% ipython --no-banner

In [1]: import numpy as np

In [2]: import numpy.linalg as la

In [3]: np.set_printoptions(precision=1, suppress=True, linewidth=100, legacy="1.25")

In [4]: rnd = lambda a: np.round(a, 1) + 0

In [5]: E = np.loadtxt("block5.csv", delimiter=",")

In [6]: print(E)
[[  7.  10.  -6.   5.  10.   3.]
 [  0.   0.   0.   0.   0.   0.]
 [ -6. -12.  10.   0. -10.  -4.]
 [ -2.   4.  -8. -10.   0.   2.]
 [ -9.  -6.  -2. -15. -10.  -1.]]

In [7]: # null space of dimension 4

In [8]: print(la.lstsq(E[:-1].T, E[-1])[2])
2

In [9]: print(np.allclose(E[:-1].T @ la.lstsq(E[:-1].T, E[-1])[0], E[-1]))
True

In [10]: print(rnd(np.trace(la.pinv(E) @ E)))
2.0

In [11]: print(rnd(la.norm(E[3] - E[4])))
17.9

In [12]: print(rnd(la.norm(E) ** 2 / la.norm(E, 2) ** 2))
1.4

In [13]: print(rnd(la.norm(E, "nuc")))
50.9

In [14]: print(E[3] @ E[4])
158.0

In [15]: print(rnd(la.norm(E, 2)))
30.7

In [16]: print(rnd(la.norm(E, axis=0)))
[13.  17.2 14.3 18.7 17.3  5.5]

In [17]: print(la.norm(E, axis=1).argmax())
4

In [18]: mat = np.loadtxt("data.csv", delimiter=",")

In [19]: print(mat)
[[16. 11.  8.  8. 10.  7.  6.  6. 13. 10. 18.]
 [11.  2.  6. 14.  6.  4. 17.  4.  9. 11.  9.]
 [ 8.  6. 18. 10.  8.  7. 12.  9.  9. 11.  5.]
 [ 8. 14. 10. 12.  9. 10.  2.  6.  6.  4. 14.]
 [10.  6.  8.  9. 16.  8. 15. 15.  8.  3. 13.]
 [ 7.  4.  7. 10.  8. 14. 10. 12. 13.  9.  4.]
 [ 6. 17. 12.  2. 15. 10.  8. 15.  6. 11. 10.]
 [ 6.  4.  9.  6. 15. 12. 15.  0.  5.  5.  8.]
 [13.  9.  9.  6.  8. 13.  6.  5. 14. 11.  9.]
 [10. 11. 11.  4.  3.  9. 11.  5. 11.  0. 11.]
 [18.  9.  5. 14. 13.  4. 10.  8.  9. 11. 14.]]

In [20]: Uu, s, Vt = la.svd(E)

In [21]: print(rnd(s))
[30.7 20.2  0.   0.   0. ]

In [22]: print(np.argmax(s[:-1] / (s[1:] + 1e-6)) + 1)
2

In [23]: Y = Uu[:, :2] @ np.diag(s[:2]) @ Vt[:2]

In [24]: print(rnd(la.norm(E - Y) / la.norm(E)))
0.0

In [25]: print(rnd(Y))
[[  7.  10.  -6.   5.  10.   3.]
 [  0.   0.   0.   0.   0.   0.]
 [ -6. -12.  10.   0. -10.  -4.]
 [ -2.   4.  -8. -10.   0.   2.]
 [ -9.  -6.  -2. -15. -10.  -1.]]

In [26]: print(np.all(la.eigvalsh(mat) > 0))
False

In [27]: print(rnd(la.eigvalsh(mat).min()))
-21.2

In [28]: arr = np.array([[-1, 1, -1, 1], [2, 3, 2, 3], [-1, 1, -1, 1], [2, 3, 2, 3]])

In [29]: # rows 0 and 2 are equal

In [30]: rng = np.random.default_rng(35496)

In [31]: Y = arr + rng.integers(-2, 3, (4, 2)) @ rng.integers(-2, 3, (2, 4))

In [32]: print(Y)
[[ 1 -1 -5 -1]
 [ 2  7  4  5]
 [ 0  0 -3  0]
 [ 1  6  5  5]]

In [33]: print(np.abs(Y - arr).sum(axis=1))
[10  8  5  9]

In [34]: print(Y - arr)
[[ 2 -2 -4 -2]
 [ 0  4  2  2]
 [ 1 -1 -2 -1]
 [-1  3  3  2]]

In [35]: w, evecs = la.eig(Y)

In [36]: print(rnd(np.prod(w)))
-15.0

In [37]: print(rnd(np.sort(la.eigvals(Y @ Y))))
[  0.1   2.    9.  126.9]

In [38]: print(rnd(np.sort(la.eigvals(Y.T))))
[-3.   0.3  1.4 11.3]

In [39]: print(rnd(w))
[11.3  1.4  0.3 -3. ]

In [40]: print(rnd(np.sort(la.eigvals(la.inv(Y)))))
[-0.3  0.1  0.7  3.2]

In [41]: f = np.array([0, 2])

In [42]: print(np.array([np.convolve(row, f, "same") for row in mat]))
[[ 0. 32. 22. 16. 16. 20. 14. 12. 12. 26. 20.]
 [ 0. 22.  4. 12. 28. 12.  8. 34.  8. 18. 22.]
 [ 0. 16. 12. 36. 20. 16. 14. 24. 18. 18. 22.]
 [ 0. 16. 28. 20. 24. 18. 20.  4. 12. 12.  8.]
 [ 0. 20. 12. 16. 18. 32. 16. 30. 30. 16.  6.]
 [ 0. 14.  8. 14. 20. 16. 28. 20. 24. 26. 18.]
 [ 0. 12. 34. 24.  4. 30. 20. 16. 30. 12. 22.]
 [ 0. 12.  8. 18. 12. 30. 24. 30.  0. 10. 10.]
 [ 0. 26. 18. 18. 12. 16. 26. 12. 10. 28. 22.]
 [ 0. 20. 22. 22.  8.  6. 18. 22. 10. 22.  0.]
 [ 0. 36. 18. 10. 28. 26.  8. 20. 16. 18. 22.]]

In [43]: print(np.polyval(f, mat[7]))
[2. 2. 2. 2. 2. 2. 2. 2. 2. 2. 2.]

In [44]: print(np.correlate(mat[7], mat[8], "full"))
[ 54. 102. 209. 239. 383. 504. 661. 629. 633. 634. 794. 751. 665. 546. 591. 465. 334. 138. 182.
 137. 104.]

In [45]: Uu, s, Vt = la.svd(arr)

In [46]: print(rnd(s))
[7.2 2.8 0.  0. ]

In [47]: Y = Uu[:, :2] @ np.diag(s[:2]) @ Vt[:2]

In [48]: print(rnd(la.norm(arr - Y, 2)), rnd(s[2]))
0.0 0.0

In [49]: print(la.matrix_rank(Y))
2

In [50]: print(rnd(la.norm(arr - Y) / la.norm(arr)))
0.0

In [51]: print(rnd(Y))
[[-1.  1. -1.  1.]
 [ 2.  3.  2.  3.]
 [-1.  1. -1.  1.]
 [ 2.  3.  2.  3.]]

In [52]: print(la.matrix_rank(arr, rtol=0.05))
2

In [53]: print(rnd(Y.reshape(-1, 2)))
[[-1.  1.]
 [-1.  1.]
 [ 2.  3.]
 [ 2.  3.]
 [-1.  1.]
 [-1.  1.]
 [ 2.  3.]
 [ 2.  3.]]

In [54]: print(rnd(Y.ravel(order="F")))
[-1.  2. -1.  2.  1.  3.  1.  3. -1.  2. -1.  2.  1.  3.  1.  3.]

In [55]: blk = Y.reshape(4, 2, -1)

In [56]: print(np.einsum("ihd,jhd->hij", blk, blk).shape)
(2, 4, 4)

In [57]: print(rnd(np.swapaxes(blk, 1, 2)[0]))
[[-1. -1.]
 [ 1.  1.]]

In [58]: print(blk.shape)
(4, 2, 2)

In [59]: print(rnd(blk.transpose(1, 0, 2)))
[[[-1.  1.]
  [ 2.  3.]
  [-1.  1.]
  [ 2.  3.]]

 [[-1.  1.]
  [ 2.  3.]
  [-1.  1.]
  [ 2.  3.]]]

In [60]: print(rnd(blk.sum(axis=1)))
[[-2.  2.]
 [ 4.  6.]
 [-2.  2.]
 [ 4.  6.]]

In [61]: A = np.load("m.npy")

In [62]: print(A)
[[1.  0.2 0.  0.  0.  0.  0.  0.  0. ]
 [0.2 1.  0.2 0.  0.  0.  0.  0.  0. ]
 [0.  0.2 1.  0.2 0.  0.  0.  0.  0. ]
 [0.  0.  0.2 1.  0.2 0.  0.  0.  0. ]
 [0.  0.  0.  0.2 1.  0.2 0.  0.  0. ]
 [0.  0.  0.  0.  0.2 1.  0.2 0.  0. ]
 [0.  0.  0.  0.  0.  0.2 1.  0.2 0. ]
 [0.  0.  0.  0.  0.  0.  0.2 1.  0.2]
 [0.  0.  0.  0.  0.  0.  0.  0.2 1. ]]

In [63]: # symmetric, so the eigenvalues are real

In [64]: x0 = np.array([-1, 5, 9, 6, 7, 3, -5, -1, -1])

In [65]: h1 = np.maximum(A @ x0, 0)

In [66]: print(rnd(np.tanh(A @ x0)))
[ 0.   1.   1.   1.   1.   1.  -1.  -1.  -0.8]

In [67]: print(A * (h1 > 1e-9)[:, None])
[[0.  0.  0.  0.  0.  0.  0.  0.  0. ]
 [0.2 1.  0.2 0.  0.  0.  0.  0.  0. ]
 [0.  0.2 1.  0.2 0.  0.  0.  0.  0. ]
 [0.  0.  0.2 1.  0.2 0.  0.  0.  0. ]
 [0.  0.  0.  0.2 1.  0.2 0.  0.  0. ]
 [0.  0.  0.  0.  0.2 1.  0.2 0.  0. ]
 [0.  0.  0.  0.  0.  0.  0.  0.  0. ]
 [0.  0.  0.  0.  0.  0.  0.  0.  0. ]
 [0.  0.  0.  0.  0.  0.  0.  0.  0. ]]

In [68]: print(np.maximum(A @ x0, 0) - np.maximum(-A @ x0, 0))
[ 0.   6.6 11.2  9.2  8.8  3.4 -4.6 -2.2 -1.2]

In [69]: K = np.loadtxt("a.csv", delimiter=",")

In [70]: print(K)
[[  5.4   6.2  -4.6 -10.2]
 [  5.3   5.1  -6.7 -10.4]
 [  4.9   4.5  -6.8  -9.1]
 [  6.1   4.9  -5.7 -10.1]
 [  5.    4.9  -6.5  -8.5]
 [  5.4   5.1  -3.6  -9.7]
 [  5.6   4.3  -5.2 -10.5]
 [  5.5   4.7  -3.4 -10.4]
 [  5.2   4.8  -3.9 -10.5]
 [  4.3   2.9  -5.   -9.4]
 [  3.6   5.2  -3.9  -9.4]
 [  3.5   4.2  -5.  -10.8]
 [  4.7   3.5  -6.  -10.9]
 [  4.3   5.7  -4.3 -10.6]
 [  4.6   5.5  -4.6 -10.2]
 [  2.4   4.   -5.3  -9.8]
 [  5.    5.3  -5.3 -10.4]
 [  6.1   6.7  -3.4  -9.4]
 [  3.2   5.9  -4.6  -9.4]
 [  5.8   3.4  -5.4  -9.2]
 [  6.2   4.8  -5.3 -10. ]
 [  5.2   3.1  -5.5 -10. ]
 [  2.9   4.5  -4.6  -9.4]
 [  6.2   4.6  -5.2 -10. ]
 [  5.1   6.   -4.9 -10.3]
 [  4.2   4.4  -5.2  -9.1]
 [  6.8   3.7  -5.  -10.3]
 [  4.8   4.7  -4.8 -10.3]
 [  4.8   4.5  -5.  -12.3]
 [  5.1   4.5  -4.8 -10.3]
 [  3.5   4.1  -3.6 -10.4]
 [  6.3   5.7  -5.1 -10.2]
 [  4.9   5.   -3.9  -8.9]
 [  6.    3.4  -4.8  -9.1]
 [  5.5   5.7  -5.7  -8.4]
 [  4.    5.4  -6.9  -8.8]
 [  5.9   4.8  -6.3 -10.7]]

In [71]: z = K[:, 2] > np.median(K[:, 2])

In [72]: f = K[z].mean(axis=0) - K[~z].mean(axis=0)

In [73]: print(rnd((((K - K.mean(axis=0)) @ f > 0) == z).mean()))
0.9

In [74]: print(z.astype(int))
[1 0 0 0 0 1 0 1 1 0 1 0 0 1 1 0 0 1 1 0 0 0 1 0 1 0 0 1 0 1 1 0 1 1 0 0 0]

In [75]: print(rnd(f))
[-0.4  0.7  1.4  0. ]
